$ ipython --no-banner

In [1]: import numpy as np

In [2]: import numpy.linalg as la

In [3]: np.set_printoptions(precision=3, suppress=True, linewidth=140, sign=" ")

In [4]: def tidy(a):
   ...:     return np.round(a, 3) + 0
   ...: 

In [5]: A = np.load("run5.npy")

In [6]: tidy(A)
Out[6]: 
array([[ 0.759, -0.119,  0.016, -0.053, -0.08 ,  0.359,  0.175],
       [-0.119,  0.941,  0.008, -0.026, -0.04 ,  0.177,  0.087],
       [ 0.016,  0.008,  0.999,  0.003,  0.005, -0.023, -0.011],
       [-0.053, -0.026,  0.003,  0.988, -0.018,  0.079,  0.038],
       [-0.08 , -0.04 ,  0.005, -0.018,  0.973,  0.12 ,  0.058],
       [ 0.359,  0.177, -0.023,  0.079,  0.12 ,  0.467, -0.26 ],
       [ 0.175,  0.087, -0.011,  0.038,  0.058, -0.26 ,  0.873]])

In [7]: th = np.radians(90)

In [8]: R = np.eye(7)

In [9]: R[5, 5] = R[4, 4] = np.cos(th)

In [10]: R[5, 4], R[4, 5] = -np.sin(th), np.sin(th)

In [11]: print(tidy(R))
[[ 1.  0.  0.  0.  0.  0.  0.]
 [ 0.  1.  0.  0.  0.  0.  0.]
 [ 0.  0.  1.  0.  0.  0.  0.]
 [ 0.  0.  0.  1.  0.  0.  0.]
 [ 0.  0.  0.  0.  0.  1.  0.]
 [ 0.  0.  0.  0. -1.  0.  0.]
 [ 0.  0.  0.  0.  0.  0.  1.]]

In [12]: out = A @ R.T

In [13]: tidy(la.det(R)), np.trace(R)
Out[13]: (np.float64(1.0), np.float64(5.0))

In [14]: np.allclose(A @ A.T, out @ out.T)
Out[14]: True

In [15]: r0, r1 = A[3], A[2]

In [16]: tidy(r0 @ r0)
Out[16]: np.float64(0.988)

In [17]: pr = (r0 @ r1) / (r0 @ r0) * r0

In [18]: tidy(pr)
Out[18]: array([ 0.   ,  0.   ,  0.   ,  0.003,  0.   ,  0.   ,  0.   ])

In [19]: print(la.matrix_rank(np.outer(r0, r1)))
1

In [20]: tidy((r1 - pr) @ r0)
Out[20]: np.float64(0.0)

In [21]: tidy(r1 - pr)
Out[21]: array([ 0.016,  0.008,  0.999,  0.   ,  0.005, -0.024, -0.012])

In [22]: print(np.allclose(A[:-1].T @ la.lstsq(A[:-1].T, A[-1])[0], A[-1]))
True

In [23]: tidy(np.trace(la.pinv(A) @ A))
Out[23]: np.float64(6.0)

In [24]: la.lstsq(A[:-1].T, A[-1])[2]
Out[24]: np.int32(6)

In [25]: W0 = np.loadtxt("arr.csv", delimiter=",")

In [26]: tidy(W0)
Out[26]: 
array([[ 0.5  ,  0.866,  0.   ,  0.   ],
       [-0.866,  0.5  ,  0.   ,  0.   ],
       [ 0.   ,  0.   ,  1.   ,  0.   ],
       [ 0.   ,  0.   ,  0.   ,  1.   ]])

In [27]: print(tidy(W0 @ W0.T))
[[ 1.  0.  0.  0.]
 [ 0.  1.  0.  0.]
 [ 0.  0.  1.  0.]
 [ 0.  0.  0.  1.]]

In [28]: tidy(la.norm(W0, axis=0))
Out[28]: array([ 1.,  1.,  1.,  1.])

In [29]: out = np.array([[8, 9, 4], [9, 6, 6], [0, 7, 8]])

In [30]: W2 = np.array([[-3, 0, 1, 3, -2, 1, 1],
    ...:     [1, 2, -1, 2, -1, 2, -3],
    ...:     [-2, 0, 2, 3, -2, -3, -3],
    ...:     [-3, 1, 2, 0, 1, -3, 2],
    ...:     [1, -1, -2, 1, -2, 3, -2],
    ...:     [3, 1, 3, 2, 1, 3, 2],
    ...:     [2, -1, 0, 3, -1, 1, 0]])

In [31]: E = np.block([[out, np.zeros((3, 7))], [np.zeros((7, 3)), W2]])

In [32]: E
Out[32]: 
array([[ 8.,  9.,  4.,  0.,  0.,  0.,  0.,  0.,  0.,  0.],
       [ 9.,  6.,  6.,  0.,  0.,  0.,  0.,  0.,  0.,  0.],
       [ 0.,  7.,  8.,  0.,  0.,  0.,  0.,  0.,  0.,  0.],
       [ 0.,  0.,  0., -3.,  0.,  1.,  3., -2.,  1.,  1.],
       [ 0.,  0.,  0.,  1.,  2., -1.,  2., -1.,  2., -3.],
       [ 0.,  0.,  0., -2.,  0.,  2.,  3., -2., -3., -3.],
       [ 0.,  0.,  0., -3.,  1.,  2.,  0.,  1., -3.,  2.],
       [ 0.,  0.,  0.,  1., -1., -2.,  1., -2.,  3., -2.],
       [ 0.,  0.,  0.,  3.,  1.,  3.,  2.,  1.,  3.,  2.],
       [ 0.,  0.,  0.,  2., -1.,  0.,  3., -1.,  1.,  0.]])

In [33]: E @ E
Out[33]: 
array([[145., 154., 118.,   0.,   0.,   0.,   0.,   0.,   0.,   0.],
       [126., 159., 120.,   0.,   0.,   0.,   0.,   0.,   0.,   0.],
       [ 63.,  98., 106.,   0.,   0.,   0.,   0.,   0.,   0.,   0.],
       [  0.,   0.,   0.,   1.,   5.,  12.,  -3.,  11., -17.,   6.],
       [  0.,   0.,   0.,  -6.,  12.,   9.,  -2.,   7.,   2.,   8.],
       [  0.,   0.,   0., -24.,   5.,   3., -17.,   7., -35.,  -4.],
       [  0.,   0.,   0.,   2.,  -4., -11.,   0.,  -6., -11., -20.],
       [  0.,   0.,   0.,   0.,   6.,  13.,  -7.,  13.,   3.,  22.],
       [  0.,   0.,   0.,  -6.,   4.,  19.,  33., -12.,   4.,  -1.],
       [  0.,   0.,   0., -14.,   3.,  14.,   5.,   3.,  -9.,  15.]])

In [34]: tidy(la.det(E))
Out[34]: np.float64(-98484.0)

In [35]: out = E / la.norm(E, axis=1, keepdims=True)

In [36]: cov = out @ out.T

In [37]: (np.abs(cov) > 0.9).astype(int)
Out[37]: 
array([[ 1,  1,  0,  0,  0,  0,  0,  0,  0,  0],
       [ 1,  1,  0,  0,  0,  0,  0,  0,  0,  0],
       [ 0,  0,  1,  0,  0,  0,  0,  0,  0,  0],
       [ 0,  0,  0,  1,  0,  0,  0,  0,  0,  0],
       [ 0,  0,  0,  0,  1,  0,  0,  0,  0,  0],
       [ 0,  0,  0,  0,  0,  1,  0,  0,  0,  0],
       [ 0,  0,  0,  0,  0,  0,  1,  0,  0,  0],
       [ 0,  0,  0,  0,  0,  0,  0,  1,  0,  0],
       [ 0,  0,  0,  0,  0,  0,  0,  0,  1,  0],
       [ 0,  0,  0,  0,  0,  0,  0,  0,  0,  1]])

In [38]: np.argwhere(np.triu(np.abs(cov) > 0.95, 1))
Out[38]: array([[ 0,  1]])

In [39]: O, R = la.qr(E)

In [40]: print(tidy(O.T @ O))
[[ 1.  0.  0.  0.  0.  0.  0.  0.  0.  0.]
 [ 0.  1.  0.  0.  0.  0.  0.  0.  0.  0.]
 [ 0.  0.  1.  0.  0.  0.  0.  0.  0.  0.]
 [ 0.  0.  0.  1.  0.  0.  0.  0.  0.  0.]
 [ 0.  0.  0.  0.  1.  0.  0.  0.  0.  0.]
 [ 0.  0.  0.  0.  0.  1.  0.  0.  0.  0.]
 [ 0.  0.  0.  0.  0.  0.  1.  0.  0.  0.]
 [ 0.  0.  0.  0.  0.  0.  0.  1.  0.  0.]
 [ 0.  0.  0.  0.  0.  0.  0.  0.  1.  0.]
 [ 0.  0.  0.  0.  0.  0.  0.  0.  0.  1.]]

In [41]: r0 = np.array([-2, 0, -2, 1, 0, -2, 0, 1, -1, 0])

In [42]: out = E + np.outer(r0, np.eye(10)[4])

In [43]: out
Out[43]: 
array([[ 8.,  9.,  4.,  0., -2.,  0.,  0.,  0.,  0.,  0.],
       [ 9.,  6.,  6.,  0.,  0.,  0.,  0.,  0.,  0.,  0.],
       [ 0.,  7.,  8.,  0., -2.,  0.,  0.,  0.,  0.,  0.],
       [ 0.,  0.,  0., -3.,  1.,  1.,  3., -2.,  1.,  1.],
       [ 0.,  0.,  0.,  1.,  2., -1.,  2., -1.,  2., -3.],
       [ 0.,  0.,  0., -2., -2.,  2.,  3., -2., -3., -3.],
       [ 0.,  0.,  0., -3.,  1.,  2.,  0.,  1., -3.,  2.],
       [ 0.,  0.,  0.,  1.,  0., -2.,  1., -2.,  3., -2.],
       [ 0.,  0.,  0.,  3.,  0.,  3.,  2.,  1.,  3.,  2.],
       [ 0.,  0.,  0.,  2., -1.,  0.,  3., -1.,  1.,  0.]])

In [44]: tidy(la.det(out) / la.det(E)), tidy(1 + la.solve(E, r0)[4])
Out[44]: (np.float64(-1.053), np.float64(-1.053))

In [45]: la.matrix_rank(la.inv(out) - la.inv(E), tol=1e-8)
Out[45]: np.int64(1)

In [46]: tidy(np.abs(la.svd(out)[2][-1]))
Out[46]: array([ 0.067,  0.156,  0.056,  0.352,  0.323,  0.23 ,  0.286,  0.724,  0.245,  0.145])

In [47]: [round(float(x), 3) for x in la.svd(out, compute_uv=False)[:3]]
Out[47]: [19.439, 8.591, 7.458]

In [48]: mat = np.load("dump.npy")

In [49]: mat
Out[49]: 
array([[ 3.,  1.,  1.,  1.,  1.,  1.,  1.,  1.,  1.,  1.,  1.,  1.],
       [ 1.,  3.,  1.,  1.,  1.,  1.,  1.,  1.,  1.,  1.,  1.,  1.],
       [ 1.,  1.,  3.,  1.,  1.,  1.,  1.,  1.,  1.,  1.,  1.,  1.],
       [ 1.,  1.,  1.,  3.,  1.,  1.,  1.,  1.,  1.,  1.,  1.,  1.],
       [ 1.,  1.,  1.,  1.,  3.,  1.,  1.,  1.,  1.,  1.,  1.,  1.],
       [ 1.,  1.,  1.,  1.,  1.,  3.,  1.,  1.,  1.,  1.,  1.,  1.],
       [ 1.,  1.,  1.,  1.,  1.,  1.,  3.,  1.,  1.,  1.,  1.,  1.],
       [ 1.,  1.,  1.,  1.,  1.,  1.,  1.,  3.,  1.,  1.,  1.,  1.],
       [ 1.,  1.,  1.,  1.,  1.,  1.,  1.,  1.,  3.,  1.,  1.,  1.],
       [ 1.,  1.,  1.,  1.,  1.,  1.,  1.,  1.,  1.,  3.,  1.,  1.],
       [ 1.,  1.,  1.,  1.,  1.,  1.,  1.,  1.,  1.,  1.,  3.,  1.],
       [ 1.,  1.,  1.,  1.,  1.,  1.,  1.,  1.,  1.,  1.,  1.,  3.]])

In [50]: Lm = la.cholesky(mat)

In [51]: tidy(Lm @ Lm.T)
Out[51]: 
array([[ 3.,  1.,  1.,  1.,  1.,  1.,  1.,  1.,  1.,  1.,  1.,  1.],
       [ 1.,  3.,  1.,  1.,  1.,  1.,  1.,  1.,  1.,  1.,  1.,  1.],
       [ 1.,  1.,  3.,  1.,  1.,  1.,  1.,  1.,  1.,  1.,  1.,  1.],
       [ 1.,  1.,  1.,  3.,  1.,  1.,  1.,  1.,  1.,  1.,  1.,  1.],
       [ 1.,  1.,  1.,  1.,  3.,  1.,  1.,  1.,  1.,  1.,  1.,  1.],
       [ 1.,  1.,  1.,  1.,  1.,  3.,  1.,  1.,  1.,  1.,  1.,  1.],
       [ 1.,  1.,  1.,  1.,  1.,  1.,  3.,  1.,  1.,  1.,  1.,  1.],
       [ 1.,  1.,  1.,  1.,  1.,  1.,  1.,  3.,  1.,  1.,  1.,  1.],
       [ 1.,  1.,  1.,  1.,  1.,  1.,  1.,  1.,  3.,  1.,  1.,  1.],
       [ 1.,  1.,  1.,  1.,  1.,  1.,  1.,  1.,  1.,  3.,  1.,  1.],
       [ 1.,  1.,  1.,  1.,  1.,  1.,  1.,  1.,  1.,  1.,  3.,  1.],
       [ 1.,  1.,  1.,  1.,  1.,  1.,  1.,  1.,  1.,  1.,  1.,  3.]])

In [52]: tidy(mat / np.sqrt(np.outer(np.diag(mat), np.diag(mat))))
Out[52]: 
array([[ 1.   ,  0.333,  0.333,  0.333,  0.333,  0.333,  0.333,  0.333,  0.333,  0.333,  0.333,  0.333],
       [ 0.333,  1.   ,  0.333,  0.333,  0.333,  0.333,  0.333,  0.333,  0.333,  0.333,  0.333,  0.333],
       [ 0.333,  0.333,  1.   ,  0.333,  0.333,  0.333,  0.333,  0.333,  0.333,  0.333,  0.333,  0.333],
       [ 0.333,  0.333,  0.333,  1.   ,  0.333,  0.333,  0.333,  0.333,  0.333,  0.333,  0.333,  0.333],
       [ 0.333,  0.333,  0.333,  0.333,  1.   ,  0.333,  0.333,  0.333,  0.333,  0.333,  0.333,  0.333],
       [ 0.333,  0.333,  0.333,  0.333,  0.333,  1.   ,  0.333,  0.333,  0.333,  0.333,  0.333,  0.333],
       [ 0.333,  0.333,  0.333,  0.333,  0.333,  0.333,  1.   ,  0.333,  0.333,  0.333,  0.333,  0.333],
       [ 0.333,  0.333,  0.333,  0.333,  0.333,  0.333,  0.333,  1.   ,  0.333,  0.333,  0.333,  0.333],
       [ 0.333,  0.333,  0.333,  0.333,  0.333,  0.333,  0.333,  0.333,  1.   ,  0.333,  0.333,  0.333],
       [ 0.333,  0.333,  0.333,  0.333,  0.333,  0.333,  0.333,  0.333,  0.333,  1.   ,  0.333,  0.333],
       [ 0.333,  0.333,  0.333,  0.333,  0.333,  0.333,  0.333,  0.333,  0.333,  0.333,  1.   ,  0.333],
       [ 0.333,  0.333,  0.333,  0.333,  0.333,  0.333,  0.333,  0.333,  0.333,  0.333,  0.333,  1.   ]])

In [53]: tidy(np.prod(np.diag(Lm)) ** 2), tidy(la.det(mat))
Out[53]: (np.float64(28672.0), np.float64(28672.0))

In [54]: out = mat / np.sqrt((mat ** 2).mean(axis=1, keepdims=True))

In [55]: print(la.matrix_rank(out) == la.matrix_rank(mat))
True

In [56]: la.matrix_rank(mat - mat.mean(axis=1, keepdims=True))
Out[56]: np.int64(11)

In [57]: tidy(mat - mat.mean(axis=1, keepdims=True))
Out[57]: 
array([[ 1.833, -0.167, -0.167, -0.167, -0.167, -0.167, -0.167, -0.167, -0.167, -0.167, -0.167, -0.167],
       [-0.167,  1.833, -0.167, -0.167, -0.167, -0.167, -0.167, -0.167, -0.167, -0.167, -0.167, -0.167],
       [-0.167, -0.167,  1.833, -0.167, -0.167, -0.167, -0.167, -0.167, -0.167, -0.167, -0.167, -0.167],
       [-0.167, -0.167, -0.167,  1.833, -0.167, -0.167, -0.167, -0.167, -0.167, -0.167, -0.167, -0.167],
       [-0.167, -0.167, -0.167, -0.167,  1.833, -0.167, -0.167, -0.167, -0.167, -0.167, -0.167, -0.167],
       [-0.167, -0.167, -0.167, -0.167, -0.167,  1.833, -0.167, -0.167, -0.167, -0.167, -0.167, -0.167],
       [-0.167, -0.167, -0.167, -0.167, -0.167, -0.167,  1.833, -0.167, -0.167, -0.167, -0.167, -0.167],
       [-0.167, -0.167, -0.167, -0.167, -0.167, -0.167, -0.167,  1.833, -0.167, -0.167, -0.167, -0.167],
       [-0.167, -0.167, -0.167, -0.167, -0.167, -0.167, -0.167, -0.167,  1.833, -0.167, -0.167, -0.167],
       [-0.167, -0.167, -0.167, -0.167, -0.167, -0.167, -0.167, -0.167, -0.167,  1.833, -0.167, -0.167],
       [-0.167, -0.167, -0.167, -0.167, -0.167, -0.167, -0.167, -0.167, -0.167, -0.167,  1.833, -0.167],
       [-0.167, -0.167, -0.167, -0.167, -0.167, -0.167, -0.167, -0.167, -0.167, -0.167, -0.167,  1.833]])

In [58]: tidy(out[8])
Out[58]: array([ 0.775,  0.775,  0.775,  0.775,  0.775,  0.775,  0.775,  0.775,  2.324,  0.775,  0.775,  0.775])
